% python3 -q
>>> import numpy as np
>>> np.set_printoptions(precision=2, suppress=True, linewidth=140)
>>> def rnd(a):
...     return np.round(a, 2) + 0
... 
>>> W0 = np.load("dump.npy")
>>> W0
array([[1, 2, 1],
       [1, 2, 1],
       [0, 0, 0],
       [0, 0, 0],
       [0, 0, 0],
       [0, 0, 0],
       [1, 2, 1],
       [0, 0, 0],
       [0, 0, 0],
       [2, 1, 0],
       [1, 2, 1],
       [1, 2, 1],
       [1, 2, 3],
       [3, 3, 3],
       [0, 0, 0],
       [1, 2, 1],
       [2, 1, 0],
       [2, 1, 0],
       [0, 0, 0],
       [0, 0, 0],
       [2, 1, 2],
       [2, 1, 0],
       [1, 2, 1],
       [1, 2, 1],
       [0, 0, 2],
       [0, 0, 0],
       [1, 2, 1]])
>>> cen = W0 - W0.mean(axis=0)
>>> U, sigma, vt = np.linalg.svd(cen, full_matrices=False)
>>> rnd(sigma)
array([6.99, 3.43, 2.33])
>>> rnd(np.abs(vt[-1]))
array([0.55, 0.74, 0.4 ])
>>> (np.sign(U[:, 0]) == np.sign(U[0, 0])).astype(int)
array([1, 1, 0, 0, 0, 0, 1, 0, 0, 1, 1, 1, 1, 1, 0, 1, 1, 1, 0, 0, 1, 1, 1, 1, 0, 0, 1])
>>> rnd(vt[0] * np.sign(vt[0, np.abs(vt[0]).argmax()]))
array([0.51, 0.67, 0.54])
>>> np.searchsorted(np.cumsum(sigma ** 2) / (sigma ** 2).sum(), 0.9) + 1
np.int64(2)
>>> rnd(cen.mean(axis=0))
array([0., 0., 0.])
>>> rnd((sigma ** 2).sum() ** 2 / (sigma ** 4).sum())
np.float64(1.71)
>>> np.linalg.matrix_rank(cen)
np.int64(3)
>>> Q, Rm = np.linalg.qr(W0)
>>> rnd(np.abs(np.diag(Rm)))
array([6.24, 3.87, 3.51])
>>> rnd(Q @ Rm)
array([[1., 2., 1.],
       [1., 2., 1.],
       [0., 0., 0.],
       [0., 0., 0.],
       [0., 0., 0.],
       [0., 0., 0.],
       [1., 2., 1.],
       [0., 0., 0.],
       [0., 0., 0.],
       [2., 1., 0.],
       [1., 2., 1.],
       [1., 2., 1.],
       [1., 2., 3.],
       [3., 3., 3.],
       [0., 0., 0.],
       [1., 2., 1.],
       [2., 1., 0.],
       [2., 1., 0.],
       [0., 0., 0.],
       [0., 0., 0.],
       [2., 1., 2.],
       [2., 1., 0.],
       [1., 2., 1.],
       [1., 2., 1.],
       [0., 0., 2.],
       [0., 0., 0.],
       [1., 2., 1.]])
>>> rnd(Q)
array([[-0.16, -0.26,  0.09],
       [-0.16, -0.26,  0.09],
       [ 0.  ,  0.  ,  0.  ],
       [ 0.  ,  0.  ,  0.  ],
       [ 0.  ,  0.  ,  0.  ],
       [ 0.  ,  0.  ,  0.  ],
       [-0.16, -0.26,  0.09],
       [ 0.  ,  0.  ,  0.  ],
       [ 0.  ,  0.  ,  0.  ],
       [-0.32,  0.26,  0.18],
       [-0.16, -0.26,  0.09],
       [-0.16, -0.26,  0.09],
       [-0.16, -0.26, -0.48],
       [-0.48,  0.  , -0.31],
       [ 0.  ,  0.  ,  0.  ],
       [-0.16, -0.26,  0.09],
       [-0.32,  0.26,  0.18],
       [-0.32,  0.26,  0.18],
       [ 0.  ,  0.  ,  0.  ],
       [ 0.  ,  0.  ,  0.  ],
       [-0.32,  0.26, -0.39],
       [-0.32,  0.26,  0.18],
       [-0.16, -0.26,  0.09],
       [-0.16, -0.26,  0.09],
       [ 0.  ,  0.  , -0.57],
       [ 0.  ,  0.  ,  0.  ],
       [-0.16, -0.26,  0.09]])
>>> other = np.array([[0, 3], [3, 3], [2, 2]])
>>> np.vstack([W0, other.T]).shape
(29, 3)
>>> other @ W0
Traceback (most recent call last):
  File "<python-input-21>", line 1, in <module>
    other @ W0
    ~~~~~~^~~~
ValueError: matmul: Input operand 1 has a mismatch in its core dimension 0, with gufunc signature (n?,k),(k,m?)->(n?,m?) (size 27 is different from 2)
>>> D = np.linalg.norm(W0[:, None] - W0[None], axis=-1)
>>> D.shape
(27, 27)
>>> np.unravel_index(D.round(6).argmax(), D.shape)
(np.int64(2), np.int64(13))
>>> rnd(np.linalg.norm(W0 - W0.mean(axis=0), axis=1))
array([1.02, 1.02, 1.52, 1.52, 1.52, 1.52, 1.02, 1.52, 1.52, 1.35, 1.02, 1.02, 2.49, 3.71, 1.52, 1.02, 1.35, 1.35, 1.52, 1.52, 1.73, 1.35,
       1.02, 1.02, 1.87, 1.52, 1.02])
>>> (D + 1e9 * np.eye(27)).round(6).argmin(axis=1)
array([ 1,  0,  3,  2,  2,  2,  0,  2,  2, 16,  0,  0, 20, 12,  2,  0,  9,  9,  2,  2,  0,  9,  0,  0,  2,  2,  0])
>>> rnd(D[2])
array([2.45, 2.45, 0.  , 0.  , 0.  , 0.  , 2.45, 0.  , 0.  , 2.24, 2.45, 2.45, 3.74, 5.2 , 0.  , 2.45, 2.24, 2.24, 0.  , 0.  , 3.  , 2.24,
       2.45, 2.45, 2.  , 0.  , 2.45])
>>> D[2].round(6).argsort(kind="stable")[:4]
array([2, 3, 4, 5])
>>> rnd(np.linalg.norm(W0, axis=1))
array([2.45, 2.45, 0.  , 0.  , 0.  , 0.  , 2.45, 0.  , 0.  , 2.24, 2.45, 2.45, 3.74, 5.2 , 0.  , 2.45, 2.24, 2.24, 0.  , 0.  , 3.  , 2.24,
       2.45, 2.45, 2.  , 0.  , 2.45])
>>> D.mean(axis=1).argmax()
np.int64(13)
>>> rnd(D[:5, :5])
array([[0.  , 0.  , 2.45, 2.45, 2.45],
       [0.  , 0.  , 2.45, 2.45, 2.45],
       [2.45, 2.45, 0.  , 0.  , 0.  ],
       [2.45, 2.45, 0.  , 0.  , 0.  ],
       [2.45, 2.45, 0.  , 0.  , 0.  ]])
>>> A = np.load("sample4.npy")
>>> A
array([[ 0,  1, -2, -1],
       [-2,  1,  1,  0],
       [-2,  0, -1,  2],
       [-2,  2, -1,  1]])
>>> np.linalg.matrix_power(A, 3)
array([[  4,  -7,  -8,  -1],
       [-14,   3,  -1,  16],
       [-14,   4,   1,  10],
       [-18,   0,   3,  17]])
>>> assert A == A.T
Traceback (most recent call last):
  File "<python-input-35>", line 1, in <module>
    assert A == A.T
           ^^^^^^^^
ValueError: The truth value of an array with more than one element is ambiguous. Use a.any() or a.all()
>>> np.trace(A)
np.int64(1)
>>> rnd(np.sort(np.abs(np.linalg.eigvals(A))))
array([1.7 , 1.7 , 1.81, 3.07])
>>> (A - A.T) / 2
array([[ 0. ,  1.5,  0. ,  0.5],
       [-1.5,  0. ,  0.5, -1. ],
       [ 0. , -0.5,  0. ,  1.5],
       [-0.5,  1. , -1.5,  0. ]])
>>> np.allclose(A, A.T)
False
>>> U, sigma, vt = np.linalg.svd(W0, full_matrices=False)
>>> rnd(np.cumsum(sigma ** 2) / np.sum(sigma ** 2))
array([0.86, 0.96, 1.  ])
>>> rnd(vt @ vt.T)
array([[1., 0., 0.],
       [0., 1., 0.],
       [0., 0., 1.]])
>>> rnd(np.sqrt((sigma ** 2).sum())), rnd(np.linalg.norm(W0))
(np.float64(11.31), np.float64(11.31))
>>> rnd(sigma / sigma[0])
array([1.  , 0.33, 0.22])
>>> rnd(U.T @ U)
array([[1., 0., 0.],
       [0., 1., 0.],
       [0., 0., 1.]])
>>> rnd(np.abs(vt[0]))
array([0.54, 0.68, 0.49])
>>> rng = np.random.default_rng(644167)
>>> lab = rng.permutation(4)
>>> lab
array([1, 2, 3, 0])
>>> other = A[lab][:, lab]
>>> np.allclose(other, A)
False
>>> rnd(np.sort(np.abs(np.linalg.eigvals(other))))
array([1.7 , 1.7 , 1.81, 3.07])
>>> other
array([[ 1,  1,  0, -2],
       [ 0, -1,  2, -2],
       [ 2, -1,  1, -2],
       [ 1, -2, -1,  0]])
>>> np.trace(other)
np.int64(1)
>>> rnd(np.linalg.det(other)), rnd(np.linalg.det(A[lab]))
(np.float64(-16.0), np.float64(16.0))
>>> r0 = np.array([2, 0, 1, 1])
>>> other = A + np.outer(r0, np.eye(4)[2])
>>> rnd(np.linalg.det(other) / np.linalg.det(A)), rnd(1 + np.linalg.solve(A, r0)[2])
(np.float64(0.13), np.float64(0.12))
>>> other
array([[ 0.,  1.,  0., -1.],
       [-2.,  1.,  1.,  0.],
       [-2.,  0.,  0.,  2.],
       [-2.,  2.,  0.,  1.]])
>>> other = np.array([[2, 1, 1], [0, 0, 0], [0, 1, 2]])
>>> E = np.triu(other, 1)
>>> E
array([[0, 1, 1],
       [0, 0, 0],
       [0, 0, 0]])
>>> E @ E
array([[0, 0, 0],
       [0, 0, 0],
       [0, 0, 0]])
>>> np.allclose(E @ E.T, E.T @ E)
False
>>> np.allclose(E, E.T)
False
>>> np.linalg.matrix_power(E, 2)
array([[0, 0, 0],
       [0, 0, 0],
       [0, 0, 0]])
>>> (E - E.T) / 2
array([[ 0. ,  0.5,  0.5],
       [-0.5,  0. ,  0. ],
       [-0.5,  0. ,  0. ]])
>>> cen = W0 - W0.mean(axis=0)
>>> V = np.linalg.svd(cen)[2][:1]
>>> other = cen - cen @ V.T @ V
>>> rnd(np.linalg.norm(other) / np.linalg.norm(cen))
np.float64(0.51)
>>> rnd((cen @ V.T).std(axis=0))
array([1.34])
>>> np.linalg.norm(other, axis=1).round(6).argmax()
np.int64(24)
>>> rnd(other.std(axis=0))
array([0.5 , 0.34, 0.52])
>>> U, sigma, vt = np.linalg.svd(E)
>>> V = vt[:(sigma > 1e-8).sum()]
>>> x = E[2] + -1 * E[1] + rng.integers(2) * np.eye(3)[0]
>>> x
array([0., 0., 0.])
>>> np.allclose(V.T @ V @ x, x)
True
>>> rnd(V.T @ V)
array([[0. , 0. , 0. ],
       [0. , 0.5, 0.5],
       [0. , 0.5, 0.5]])
>>> rnd(np.linalg.norm(x - V.T @ V @ x))
np.float64(0.0)
>>> rnd(np.diag(V.T @ V))
array([0. , 0.5, 0.5])
>>> feats = np.load("layer10.npy")
>>> feats
array([[-2.,  1.,  1.,  1.],
       [ 1., -2.,  1.,  1.],
       [ 1.,  1., -2.,  1.],
       [ 1.,  1.,  1., -2.]])
>>> np.all(np.linalg.eigvalsh(feats) > 0)
np.False_
>>> [round(float(np.linalg.det(feats[:i, :i])), 2) + 0 for i in range(1, 5)]
[-2.0, 3.0, 0.0, -27.0]
>>> rnd(np.linalg.eigvalsh(feats).min())
np.float64(-3.0)
>>> other = feats / np.sqrt((feats ** 2).mean(axis=1, keepdims=True))
>>> rnd(other[3])
array([ 0.76,  0.76,  0.76, -1.51])
>>> np.linalg.matrix_rank(other) == np.linalg.matrix_rank(feats)
np.True_
>>> rnd(np.linalg.norm(other, axis=1))
array([2., 2., 2., 2.])
>>> t = np.radians(120)
>>> Rm = np.eye(4)
>>> Rm[3, 3] = Rm[0, 0] = np.cos(t)
>>> Rm[3, 0], Rm[0, 3] = -np.sin(t), np.sin(t)
>>> rnd(Rm)
array([[-0.5 ,  0.  ,  0.  ,  0.87],
       [ 0.  ,  1.  ,  0.  ,  0.  ],
       [ 0.  ,  0.  ,  1.  ,  0.  ],
       [-0.87,  0.  ,  0.  , -0.5 ]])
>>> other = feats @ Rm.T
>>> rnd(np.linalg.svd(feats, compute_uv=False)), rnd(np.linalg.svd(other, compute_uv=False))
(array([3., 3., 3., 1.]), array([3., 3., 3., 1.]))
>>> rnd(np.linalg.det(Rm)), rnd(np.trace(Rm))
(np.float64(1.0), np.float64(1.0))
>>> mat = np.load("a.npy")
>>> mat
array([[ 8, -2,  2],
       [-8,  5, -2],
       [16, -3,  4]])
>>> U, sigma, vt = np.linalg.svd(mat)
>>> V = vt[:(sigma > 1e-8).sum()]
>>> x = mat[1] + 4 * mat[0] + rng.integers(2) * np.eye(3)[0]
>>> x
array([24., -3.,  6.])
>>> rnd(V.T @ V)
array([[0.94, 0.  , 0.24],
       [0.  , 1.  , 0.  ],
       [0.24, 0.  , 0.06]])
>>> np.allclose(V.T @ V @ x, x)
True
>>> rnd(np.linalg.norm(x - V.T @ V @ x))
np.float64(0.0)
>>> np.linalg.matrix_rank(np.vstack([mat, x]))
np.int64(2)
>>> rnd(np.diag(V.T @ V))
array([0.94, 1.  , 0.06])
>>> rnd(np.linalg.det(2 * mat)), rnd(np.linalg.det(mat))
(np.float64(0.0), np.float64(0.0))
>>> np.kron(np.eye(2, dtype=int), mat)
array([[ 8, -2,  2,  0,  0,  0],
       [-8,  5, -2,  0,  0,  0],
       [16, -3,  4,  0,  0,  0],
       [ 0,  0,  0,  8, -2,  2],
       [ 0,  0,  0, -8,  5, -2],
       [ 0,  0,  0, 16, -3,  4]])
>>> rnd(np.linalg.det(mat[::-1]))
np.float64(0.0)
>>> rnd(np.linalg.eigvals(mat))
array([14.35,  0.  ,  2.65])
>>> rnd(np.linalg.norm(mat, 2) / np.linalg.norm(mat))
np.float64(0.99)
>>> [round(float(x), 2) for x in np.linalg.svd(mat, compute_uv=False)[:3]]
[20.9, 3.03, 0.0]
>>> np.linalg.matrix_rank(mat, rtol=0.1)
np.int64(2)
>>> np.unique(mat.round(6), axis=0).shape
(3, 3)
>>> np.linalg.lstsq(mat[:-1].T, mat[-1])[2]
np.int32(2)
>>> F = np.load("m.npy")
>>> F
array([[0, 0, 1, 0],
       [0, 0, 0, 0],
       [1, 0, 0, 0],
       [0, 0, 0, 0]])
>>> rk = np.linalg.matrix_rank(F)
>>> rk
np.int64(2)
>>> null = np.linalg.svd(F)[2][rk:].T
>>> null @ null.T
array([[0., 0., 0., 0.],
       [0., 1., 0., 0.],
       [0., 0., 0., 0.],
       [0., 0., 0., 1.]])
>>> np.linalg.matrix_rank(F.T @ F), np.linalg.matrix_rank(F @ F.T)
(np.int64(2), np.int64(2))
>>> np.argwhere(np.triu(F))
array([[0, 2]])
>>> np.trace(F @ F @ F) // 6
np.int64(0)
>>> L = np.diag(F.sum(axis=1)) - F
>>> rnd(np.linalg.eigvalsh(L))
array([0., 0., 0., 2.])
>>> [round(float(np.linalg.det(F[:i, :i])), 2) + 0 for i in range(1, 5)]
[0.0, 0.0, 0.0, 0.0]
>>> rnd(np.linalg.eigvalsh(F).min())
np.float64(-1.0)
>>> try:
...     np.linalg.cholesky(F)
... except np.linalg.LinAlgError as e:
...     print(repr(e))
... 
LinAlgError('Matrix is not positive definite')
